% python3 -q
>>> import numpy as np
>>> np.set_printoptions(precision=2, suppress=True, linewidth=120, legacy="1.25")
>>> J = np.load("block7.npy")
>>> J.round(2) + 0
array([[-0.5 , -0.21, -0.01, -0.22, -0.51,  0.63],
       [-0.29, -0.51,  0.5 , -0.25,  0.59,  0.  ],
       [-0.5 ,  0.21, -0.18,  0.69,  0.39,  0.21],
       [ 0.  ,  0.37, -0.47, -0.59,  0.47,  0.28],
       [ 0.57, -0.51, -0.25,  0.26,  0.17,  0.51],
       [ 0.29,  0.51,  0.66,  0.06,  0.05,  0.47]])
>>> np.allclose(J, J.T)
False
>>> np.sort(np.abs(np.linalg.eigvals(J)))
array([1., 1., 1., 1., 1., 1.])
>>> (J - J.T) / 2
array([[ 0.  ,  0.04,  0.25, -0.11, -0.54,  0.17],
       [-0.04,  0.  ,  0.14, -0.31,  0.55, -0.26],
       [-0.25, -0.14,  0.  ,  0.58,  0.32, -0.22],
       [ 0.11,  0.31, -0.58,  0.  ,  0.1 ,  0.11],
       [ 0.54, -0.55, -0.32, -0.1 ,  0.  ,  0.23],
       [-0.17,  0.26,  0.22, -0.11, -0.23,  0.  ]])
>>> np.round(np.abs(np.linalg.eigvals(J)).max(), 2)
1.0
>>> B = np.array([[5, 2, -4],
...     [2, 2, -3],
...     [5, -4, -5],
...     [0, -3, -3],
...     [-4, 5, 3],
...     [1, 1, 0]])
>>> np.einsum("ij,ij->i", J, J)
array([1., 1., 1., 1., 1., 1.])
>>> np.vstack([J, B.T]).shape
(9, 6)
>>> mat = np.load("run0.npy")
>>> mat
array([[ 0.3, -0.2, -0.9, -0.3,  0.3, -0.3],
       [-0.3,  1.1,  0.2, -0.2, -1.5,  0. ],
       [-0.9, -0.8,  0.5, -0.3,  0.5,  1.7],
       [-0.5, -0.1, -0.8,  0.5,  0.4,  0.4],
       [ 1.5, -0.8, -0.4,  3.3, -1.2,  0. ],
       [ 0.4,  0.7, -2.3, -0.6, -0.4, -1.4],
       [ 1.1, -1.1, -1.3, -0.6, -0.6, -0.7],
       [-6.3,  1.8,  0.3, -2.7, -2.4,  3.6],
       [-0.3, -0.9,  1.4,  0.7,  1.5, -1.7],
       [ 1.2,  1. , -0.9,  0.3,  0.3, -0.9],
       [-1. , -1.5,  0.2,  0.5, -0.1, -1.4],
       [ 1.5,  0.5, -1.4,  1.7,  0.9,  1.6],
       [-0.1, -0.6,  0.7, -0.1,  0.9,  0.2],
       [ 1. ,  1.4,  1.1, -1.6,  1.2,  0.2],
       [ 0.7, -1.1,  0.1,  0.5, -0.5,  0.2],
       [ 1. ,  0.6, -1.5, -1.4,  0.9, -1.2],
       [-0.9,  0.1, -0.6,  2.2, -0.8, -0.4]])
>>> def softmax(z):
...     e = np.exp(z - z.max(axis=-1, keepdims=True))
...     return e / e.sum(axis=-1, keepdims=True)
... 
>>> softmax(mat[14] + 2)
array([0.29, 0.05, 0.16, 0.24, 0.09, 0.18])
>>> softmax(mat).sum(axis=1)
array([1., 1., 1., 1., 1., 1., 1., 1., 1., 1., 1., 1., 1., 1., 1., 1., 1.])
>>> softmax(mat[14])
array([0.29, 0.05, 0.16, 0.24, 0.09, 0.18])
>>> scores = mat @ mat.T / np.sqrt(6)
>>> softmax(scores)[14] @ mat
array([ 0.51, -0.45, -0.37,  1.  , -0.23, -0.11])
>>> B = np.c_[mat[:, :3] @ np.array([[-6, 6, 4], [5, 8, 8], [-9, 1, -8]]), np.array([-3, 1, 1, 3, 3, -2, -2, 1, -2, 2, 3, 2, -3, -1, -2, -1, -1])]
>>> B
array([[  5.3,  -0.7,   6.8,  -3. ],
       [  5.5,   7.2,   6. ,   1. ],
       [ -3.1, -11.3, -14. ,   1. ],
       [  9.7,  -4.6,   3.6,   3. ],
       [ -9.4,   2.2,   2.8,   3. ],
       [ 21.8,   5.7,  25.6,  -2. ],
       [ -0.4,  -3.5,   6. ,  -2. ],
       [ 44.1, -23.1, -13.2,   1. ],
       [-15.3,  -7.6, -19.6,  -2. ],
       [  5.9,  14.3,  20. ,   2. ],
       [ -3.3, -17.8, -17.6,   3. ],
       [  6.1,  11.6,  21.2,   2. ],
       [ -8.7,  -4.7, -10.8,  -3. ],
       [ -8.9,  18.3,   6.4,  -1. ],
       [-10.6,  -4.5,  -6.8,  -2. ],
       [ 10.5,   9.3,  20.8,  -1. ],
       [ 11.3,  -5.2,   2. ,  -1. ]])
>>> np.linalg.matrix_rank(np.c_[mat, B])
7
>>> np.linalg.norm(np.linalg.qr(mat)[0].T @ B, axis=0) ** 2 / ((B ** 2).sum(axis=0) + 1e-12)
array([1.  , 1.  , 1.  , 0.28])
>>> np.round(np.linalg.lstsq(mat, B[:, 0])[0], 2) + 0
array([-6.,  5., -9.,  0.,  0.,  0.])
>>> np.linalg.matrix_rank(B)
4
>>> labels = mat[:, 5] > np.median(mat[:, 5])
>>> r0 = mat[labels].mean(axis=0) - mat[~labels].mean(axis=0)
>>> labels.astype(int)
array([0, 0, 1, 1, 0, 0, 0, 1, 0, 0, 0, 1, 1, 1, 1, 0, 0])
>>> round((((mat - mat.mean(axis=0)) @ r0 > 0) == labels).mean(), 2)
0.88
>>> np.argsort(-np.abs(r0).round(6), kind="stable")
array([5, 0, 2, 3, 4, 1])
>>> r0
array([-0.96,  0.26,  0.68, -0.68,  0.3 ,  1.93])
>>> ((mat - mat.mean(axis=0)) @ r0 > 0).astype(int)
array([0, 1, 1, 1, 0, 0, 0, 1, 0, 0, 0, 1, 1, 1, 0, 0, 0])
>>> A = np.loadtxt("x.csv", delimiter=",")
>>> A
array([[-3., -1., -3.,  0.,  4.,  0., -2., -2.],
       [-1.,  3.,  0.,  3.,  4., -3., -2.,  3.],
       [ 0., -2.,  2., -2.,  0.,  0.,  0., -3.],
       [ 1.,  3., -2.,  0.,  4., -3., -2., -1.],
       [-2.,  0.,  0., -1., -4., -3.,  2.,  2.],
       [ 3., -2.,  3.,  2., -2., -3.,  1., -1.]])
>>> np.round(softmax(10 * A[5]), 2) + 0
array([0.5, 0. , 0.5, 0. , 0. , 0. , 0. , 0. ])
>>> scores = A @ A.T / np.sqrt(8)
>>> softmax(scores).round(6).argmax(axis=1)
array([0, 1, 2, 3, 4, 5])
>>> np.round(softmax(scores), 2) + 0
array([[1.  , 0.  , 0.  , 0.  , 0.  , 0.  ],
       [0.  , 1.  , 0.  , 0.  , 0.  , 0.  ],
       [0.  , 0.  , 0.98, 0.  , 0.  , 0.01],
       [0.  , 0.03, 0.  , 0.97, 0.  , 0.  ],
       [0.  , 0.  , 0.  , 0.  , 1.  , 0.  ],
       [0.  , 0.  , 0.  , 0.  , 0.  , 1.  ]])
>>> A.ravel(order="F")
array([-3., -1.,  0.,  1., -2.,  3., -1.,  3., -2.,  3.,  0., -2., -3.,  0.,  2., -2.,  0.,  3.,  0.,  3., -2.,  0.,
       -1.,  2.,  4.,  4.,  0.,  4., -4., -2.,  0., -3.,  0., -3., -3., -3., -2., -2.,  0., -2.,  2.,  1., -2.,  3.,
       -3., -1.,  2., -1.])
>>> A.reshape(2, -1)
array([[-3., -1., -3.,  0.,  4.,  0., -2., -2., -1.,  3.,  0.,  3.,  4., -3., -2.,  3.,  0., -2.,  2., -2.,  0.,  0.,
         0., -3.],
       [ 1.,  3., -2.,  0.,  4., -3., -2., -1., -2.,  0.,  0., -1., -4., -3.,  2.,  2.,  3., -2.,  3.,  2., -2., -3.,
         1., -1.]])
>>> A.reshape(-1, 2)
array([[-3., -1.],
       [-3.,  0.],
       [ 4.,  0.],
       [-2., -2.],
       [-1.,  3.],
       [ 0.,  3.],
       [ 4., -3.],
       [-2.,  3.],
       [ 0., -2.],
       [ 2., -2.],
       [ 0.,  0.],
       [ 0., -3.],
       [ 1.,  3.],
       [-2.,  0.],
       [ 4., -3.],
       [-2., -1.],
       [-2.,  0.],
       [ 0., -1.],
       [-4., -3.],
       [ 2.,  2.],
       [ 3., -2.],
       [ 3.,  2.],
       [-2., -3.],
       [ 1., -1.]])
>>> blk = A.reshape(6, 2, -1)
>>> blk.shape
(6, 2, 4)
>>> np.einsum("ihd,ihd->ih", blk, blk)
array([[19., 24.],
       [19., 38.],
       [12.,  9.],
       [14., 30.],
       [ 5., 33.],
       [26., 15.]])
>>> blk[:, 0]
array([[-3., -1., -3.,  0.],
       [-1.,  3.,  0.,  3.],
       [ 0., -2.,  2., -2.],
       [ 1.,  3., -2.,  0.],
       [-2.,  0.,  0., -1.],
       [ 3., -2.,  3.,  2.]])
>>> np.einsum("ihd,jhd->hij", blk, blk).shape
(2, 6, 6)
>>> np.swapaxes(blk, 1, 2)[3]
array([[ 1.,  4.],
       [ 3., -3.],
       [-2., -2.],
       [ 0., -1.]])
>>> blk.sum(axis=1)
array([[ 1., -1., -5., -2.],
       [ 3.,  0., -2.,  6.],
       [ 0., -2.,  2., -5.],
       [ 5.,  0., -4., -1.],
       [-6., -3.,  2.,  1.],
       [ 1., -5.,  4.,  1.]])
>>> blk.transpose(1, 0, 2)
array([[[-3., -1., -3.,  0.],
        [-1.,  3.,  0.,  3.],
        [ 0., -2.,  2., -2.],
        [ 1.,  3., -2.,  0.],
        [-2.,  0.,  0., -1.],
        [ 3., -2.,  3.,  2.]],

       [[ 4.,  0., -2., -2.],
        [ 4., -3., -2.,  3.],
        [ 0.,  0.,  0., -3.],
        [ 4., -3., -2., -1.],
        [-4., -3.,  2.,  2.],
        [-2., -3.,  1., -1.]]])
